In [1]: import numpy as np

In [2]: np.set_printoptions(suppress=True, linewidth=160)

In [3]: E = np.loadtxt("mat.csv", delimiter=",")

In [4]: E
Out[4]: 
array([[-0.1,  1.4,  1.1, -0.5,  1.5],
       [-1.3, -1.4, -0.3,  0.7,  0.6],
       [ 0.7,  0.9,  0. , -0.2, -0.5],
       [-1.1,  0.3, -1.3,  0.2, -1.1],
       [ 0.8, -0.2,  1.5, -0.5,  1.3]])

In [5]: W1 = np.array([[9, 8, 6, 3], [9, 8, 9, 6], [1, 4, 8, 4], [9, 1, 3, 3], [9, 2, 6, 5]])

In [6]: beta = np.array([-1, 0, 2, -1])

In [7]: hid = np.maximum(E @ W1 + beta, 0)

In [8]: (hid > 0).mean(axis=0)
Out[8]: array([0.6, 0.6, 0.6, 0.6])

In [9]: (hid > 0).astype(int)
Out[9]: 
array([[1, 1, 1, 1],
       [0, 0, 0, 0],
       [1, 1, 1, 1],
       [0, 0, 0, 0],
       [1, 1, 1, 1]])

In [10]: basis = np.array([[-2, -2], [0, -2], [-1, 0], [-2, -1]])

In [11]: W1 @ basis
Out[11]: 
array([[-30, -37],
       [-39, -40],
       [-18, -14],
       [-27, -23],
       [-34, -27]])

In [12]: np.round(hid @ basis, 2)
Out[12]: 
array([[-106.9,  -93.7],
       [   0. ,    0. ],
       [ -31.7,  -40.8],
       [   0. ,    0. ],
       [ -71.9,  -63.2]])

In [13]: r0, v = E[1], E[0]

In [14]: r0 @ r0
Out[14]: np.float64(4.59)

In [15]: pr = (r0 @ v) / (r0 @ r0) * r0

In [16]: np.round(v - pr, 2)
Out[16]: array([-0.56,  0.91,  0.99, -0.25,  1.71])

In [17]: np.round(np.linalg.norm(r0 + v) ** 2 + np.linalg.norm(r0 - v) ** 2, 2)
Out[17]: np.float64(20.54)

In [18]: np.allclose(E, E.T)
Out[18]: False

In [19]: np.round((E + E.T) / 2, 2)
Out[19]: 
array([[-0.1 ,  0.05,  0.9 , -0.8 ,  1.15],
       [ 0.05, -1.4 ,  0.3 ,  0.5 ,  0.2 ],
       [ 0.9 ,  0.3 ,  0.  , -0.75,  0.5 ],
       [-0.8 ,  0.5 , -0.75,  0.2 , -0.8 ],
       [ 1.15,  0.2 ,  0.5 , -0.8 ,  1.3 ]])

In [20]: np.round((E - E.T) / 2, 2)
Out[20]: 
array([[ 0.  ,  1.35,  0.2 ,  0.3 ,  0.35],
       [-1.35,  0.  , -0.6 ,  0.2 ,  0.4 ],
       [-0.2 ,  0.6 ,  0.  ,  0.55, -1.  ],
       [-0.3 , -0.2 , -0.55,  0.  , -0.3 ],
       [-0.35, -0.4 ,  1.  ,  0.3 ,  0.  ]])

In [21]: np.allclose(E @ E.T, E.T @ E)
Out[21]: False

In [22]: O, Rm = np.linalg.qr(E)

In [23]: O.shape, Rm.shape
Out[23]: ((5, 5), (5, 5))

In [24]: round(np.trace(O @ O.T), 2)
Out[24]: np.float64(5.0)

In [25]: np.round(O.T @ O, 2) + 0
Out[25]: 
array([[1., 0., 0., 0., 0.],
       [0., 1., 0., 0., 0.],
       [0., 0., 1., 0., 0.],
       [0., 0., 0., 1., 0.],
       [0., 0., 0., 0., 1.]])

In [26]: np.round(O @ Rm, 2) + 0
Out[26]: 
array([[-0.1,  1.4,  1.1, -0.5,  1.5],
       [-1.3, -1.4, -0.3,  0.7,  0.6],
       [ 0.7,  0.9,  0. , -0.2, -0.5],
       [-1.1,  0.3, -1.3,  0.2, -1.1],
       [ 0.8, -0.2,  1.5, -0.5,  1.3]])

In [27]: np.round(np.abs(np.diag(Rm)), 2)
Out[27]: array([2.01, 2.01, 1.77, 0.26, 0.09])

In [28]: F = np.loadtxt("m.csv", delimiter=",")

In [29]: F.round(2)
Out[29]: 
array([[ 3.18, -3.67, -0.71,  0.93],
       [ 3.91, -1.35,  2.55,  1.17],
       [ 2.64,  1.19,  4.  ,  0.81],
       [-3.93,  2.6 , -1.21, -1.17],
       [ 1.15, -3.84, -2.98,  0.32],
       [-3.37, -0.09, -3.55, -1.02],
       [-0.83, -2.89, -3.98, -0.27],
       [ 3.36,  0.11,  3.56,  1.02],
       [ 1.45, -3.9 , -2.74,  0.41],
       [-3.09, -0.56, -3.78, -0.94],
       [-2.32, -1.57, -4.08, -0.71],
       [ 0.86, -3.75, -3.18,  0.23],
       [-0.3 , -3.23, -3.81, -0.12],
       [-1.51,  3.91,  2.69, -0.42],
       [ 2.72,  1.09,  3.97,  0.83],
       [-3.74,  0.75, -3.03, -1.13],
       [ 1.86,  2.04,  4.13,  0.58],
       [-3.07, -0.6 , -3.79, -0.93],
       [ 0.06,  3.36,  3.7 ,  0.05],
       [ 0.46, -3.6 , -3.43,  0.11],
       [ 2.98, -3.78, -1.04,  0.87]])

In [30]: # rows and columns are dependent

In [31]: lab = F[:, 2] > np.median(F[:, 2])

In [32]: r0 = F[lab].mean(axis=0) - F[~lab].mean(axis=0)

In [33]: lab.astype(int)
Out[33]: array([1, 1, 1, 1, 0, 0, 0, 1, 0, 0, 0, 0, 0, 1, 1, 0, 1, 0, 1, 0, 1])

In [34]: ((F - F.mean(axis=0)) @ r0 > 0).astype(int)
Out[34]: array([1, 1, 1, 0, 0, 0, 0, 1, 0, 0, 0, 0, 0, 1, 1, 0, 1, 0, 1, 0, 0])

In [35]: rank = np.linalg.matrix_rank(F)

In [36]: rank
Out[36]: np.int64(2)

In [37]: null = np.linalg.svd(F)[2][rank:].T

In [38]: np.allclose(F @ null, 0)
Out[38]: True

In [39]: np.round(null @ null.T, 2)
Out[39]: 
array([[ 0.36,  0.33, -0.3 , -0.19],
       [ 0.33,  0.37, -0.35,  0.09],
       [-0.3 , -0.35,  0.32, -0.09],
       [-0.19,  0.09, -0.09,  0.94]])

In [40]: [int(np.linalg.matrix_rank(np.delete(F, i, axis=0))) for i in range(21)]
Out[40]: [2, 2, 2, 2, 2, 2, 2, 2, 2, 2, 2, 2, 2, 2, 2, 2, 2, 2, 2, 2, 2]

In [41]: [int(np.linalg.matrix_rank(F[:, :j + 1])) for j in range(4)]
Out[41]: [1, 2, 2, 2]

In [42]: np.allclose(F[:-1].T @ np.linalg.lstsq(F[:-1].T, F[-1])[0], F[-1])
Out[42]: True

In [43]: np.linalg.inv(F)
LinAlgError: Last 2 dimensions of the array must be square


In [44]: np.linalg.lstsq(F[:-1].T, F[-1])[2]
Out[44]: np.int32(2)

In [45]: np.round(F @ np.linalg.pinv(F) @ F, 2)
Out[45]: 
array([[ 3.18, -3.67, -0.71,  0.93],
       [ 3.91, -1.35,  2.55,  1.17],
       [ 2.64,  1.19,  4.  ,  0.81],
       [-3.93,  2.6 , -1.21, -1.17],
       [ 1.15, -3.84, -2.98,  0.32],
       [-3.37, -0.09, -3.55, -1.02],
       [-0.83, -2.89, -3.98, -0.27],
       [ 3.36,  0.11,  3.56,  1.02],
       [ 1.45, -3.9 , -2.74,  0.41],
       [-3.09, -0.56, -3.78, -0.94],
       [-2.32, -1.57, -4.08, -0.71],
       [ 0.86, -3.75, -3.18,  0.23],
       [-0.3 , -3.23, -3.81, -0.12],
       [-1.51,  3.91,  2.69, -0.42],
       [ 2.72,  1.09,  3.97,  0.83],
       [-3.74,  0.75, -3.03, -1.13],
       [ 1.86,  2.04,  4.13,  0.58],
       [-3.07, -0.6 , -3.79, -0.93],
       [ 0.06,  3.36,  3.7 ,  0.05],
       [ 0.46, -3.6 , -3.43,  0.11],
       [ 2.98, -3.78, -1.04,  0.87]])

In [46]: np.unique(F.round(6), axis=0).shape
Out[46]: (21, 4)

In [47]: feats = np.loadtxt("data.csv", delimiter=",")

In [48]: feats
Out[48]: 
array([[-0.37, -3.8 , -0.67],
       [-0.44, -3.99, -0.69],
       [-0.47, -3.95, -0.64],
       [-0.01,  0.11,  0.  ],
       [-0.2 , -2.05, -0.37],
       [-0.54, -3.94, -0.61],
       [-0.29, -1.94, -0.26],
       [-0.4 , -3.71, -0.63],
       [-0.1 , -0.03, -0.13],
       [ 0.06, -0.03,  0.03],
       [-0.13, -1.66, -0.29],
       [-0.16, -1.87, -0.36]])

In [49]: Xs = feats - feats.mean(axis=0)

In [50]: V = np.linalg.svd(Xs)[2][:1]

In [51]: Y = Xs - Xs @ V.T @ V

In [52]: np.round((Xs @ V.T).std(axis=0), 2)
Out[52]: array([1.59])

In [53]: np.round(np.diag(V.T @ V), 2)
Out[53]: array([0.01, 0.96, 0.02])

In [54]: arr = np.loadtxt("sample4.csv", delimiter=",")

In [55]: arr
Out[55]: 
array([[0., 1., 0., 0., 0.],
       [0., 0., 1., 0., 0.],
       [0., 0., 0., 1., 0.],
       [0., 0., 0., 0., 1.],
       [1., 0., 0., 0., 0.]])

In [56]: # row-stochastic, so 1 is an eigenvalue

In [57]: arr.T @ arr
Out[57]: 
array([[1., 0., 0., 0., 0.],
       [0., 1., 0., 0., 0.],
       [0., 0., 1., 0., 0.],
       [0., 0., 0., 1., 0.],
       [0., 0., 0., 0., 1.]])

In [58]: np.round(np.linalg.pinv(arr), 2)
Out[58]: 
array([[0., 0., 0., 0., 1.],
       [1., 0., 0., 0., 0.],
       [0., 1., 0., 0., 0.],
       [0., 0., 1., 0., 0.],
       [0., 0., 0., 1., 0.]])

In [59]: np.round(np.linalg.svd(arr, compute_uv=False), 2)
Out[59]: array([1., 1., 1., 1., 1.])

In [60]: arr @ arr.T
Out[60]: 
array([[1., 0., 0., 0., 0.],
       [0., 1., 0., 0., 0.],
       [0., 0., 1., 0., 0.],
       [0., 0., 0., 1., 0.],
       [0., 0., 0., 0., 1.]])
